$ ipython --no-banner

In [1]: import numpy as np

In [2]: import numpy.linalg as la

In [3]: np.set_printoptions(precision=1, suppress=True, linewidth=160, sign=" ")

In [4]: arr = np.load("m.npy")

In [5]: arr
Out[5]: 
array([[ 2,  0,  2,  1],
       [-2, -1,  1, -2],
       [ 2,  1, -1, -3],
       [ 0,  2,  3,  0],
       [ 3,  3,  2, -2],
       [ 2,  0,  2,  1]])

In [6]: # rows 0 and 5 are equal

In [7]: x = np.array([0, 2, 2, 3])

In [8]: arr @ x
Out[8]: array([ 7, -6, -9, 10,  4,  7])

In [9]: arr @ np.eye(4)[1]
Out[9]: array([ 0., -1.,  1.,  2.,  3.,  0.])

In [10]: la.norm(arr @ x) <= la.norm(arr, 2) * la.norm(x) + 1e-9
Out[10]: np.True_

In [11]: x = np.array([-2, 2, 0, 1])

In [12]: target = arr @ x

In [13]: np.round(la.lstsq(arr, target)[0], 1) + 0
Out[13]: array([-2.,  2.,  0.,  1.])

In [14]: target
Out[14]: array([-3,  0, -5,  4, -2, -3])

In [15]: rng = np.random.default_rng(32)

In [16]: target = target + 0.3 * rng.normal(size=6)

In [17]: target
Out[17]: array([-2.7,  0.2, -5. ,  4.2, -2.2, -3.5])

In [18]: c, *_ = la.lstsq(arr, target)

In [19]: c.round(1) + 0
Out[19]: array([-2.1,  2. ,  0. ,  1. ])

In [20]: np.round(arr.T @ (target - arr @ c), 1) + 0
Out[20]: array([ 0.,  0.,  0.,  0.])

In [21]: [round(float(la.norm(la.solve(arr.T @ arr + lam * np.eye(4), arr.T @ target))), 2) for lam in (0, 1, 10, 100)]
Out[21]: [3.06, 2.54, 1.18, 0.26]

In [22]: th = np.deg2rad(45)

In [23]: F = np.eye(7)

In [24]: F[np.ix_([3, 0], [3, 0])] = [[np.cos(th), -np.sin(th)], [np.sin(th), np.cos(th)]]

In [25]: F
Out[25]: 
array([[ 0.7,  0. ,  0. ,  0.7,  0. ,  0. ,  0. ],
       [ 0. ,  1. ,  0. ,  0. ,  0. ,  0. ,  0. ],
       [ 0. ,  0. ,  1. ,  0. ,  0. ,  0. ,  0. ],
       [-0.7,  0. ,  0. ,  0.7,  0. ,  0. ,  0. ],
       [ 0. ,  0. ,  0. ,  0. ,  1. ,  0. ,  0. ],
       [ 0. ,  0. ,  0. ,  0. ,  0. ,  1. ,  0. ],
       [ 0. ,  0. ,  0. ,  0. ,  0. ,  0. ,  1. ]])

In [26]: x = np.array([-2, 5, -5, -2, 3, 1, -5])

In [27]: np.round(la.det(F), 1)
Out[27]: np.float64(1.0)

In [28]: round(float(la.norm(x)), 1), round(la.norm(F @ x), 1)
Out[28]: (9.6, np.float64(9.6))

In [29]: other = F + rng.integers(-2, 3, (7, 1)) @ rng.integers(-2, 3, (1, 7))

In [30]: other
Out[30]: 
array([[ 0.7,  1. , -1. ,  2.7,  0. ,  0. ,  1. ],
       [ 0. ,  3. , -2. ,  4. ,  0. ,  0. ,  2. ],
       [ 0. ,  1. ,  0. ,  2. ,  0. ,  0. ,  1. ],
       [-0.7,  1. , -1. ,  2.7,  0. ,  0. ,  1. ],
       [ 0. ,  0. ,  0. ,  0. ,  1. ,  0. ,  0. ],
       [ 0. ,  2. , -2. ,  4. ,  0. ,  1. ,  2. ],
       [ 0. ,  2. , -2. ,  4. ,  0. ,  0. ,  3. ]])

In [31]: other - F
Out[31]: 
array([[ 0.,  1., -1.,  2.,  0.,  0.,  1.],
       [ 0.,  2., -2.,  4.,  0.,  0.,  2.],
       [ 0.,  1., -1.,  2.,  0.,  0.,  1.],
       [ 0.,  1., -1.,  2.,  0.,  0.,  1.],
       [ 0.,  0.,  0.,  0.,  0.,  0.,  0.],
       [ 0.,  2., -2.,  4.,  0.,  0.,  2.],
       [ 0.,  2., -2.,  4.,  0.,  0.,  2.]])

In [32]: la.matrix_rank(other - F, tol=1e-8)
Out[32]: np.int64(1)

In [33]: np.round(la.svd(other - F, compute_uv=False), 1) + 0
Out[33]: array([ 10.2,   0. ,   0. ,   0. ,   0. ,   0. ,   0. ])
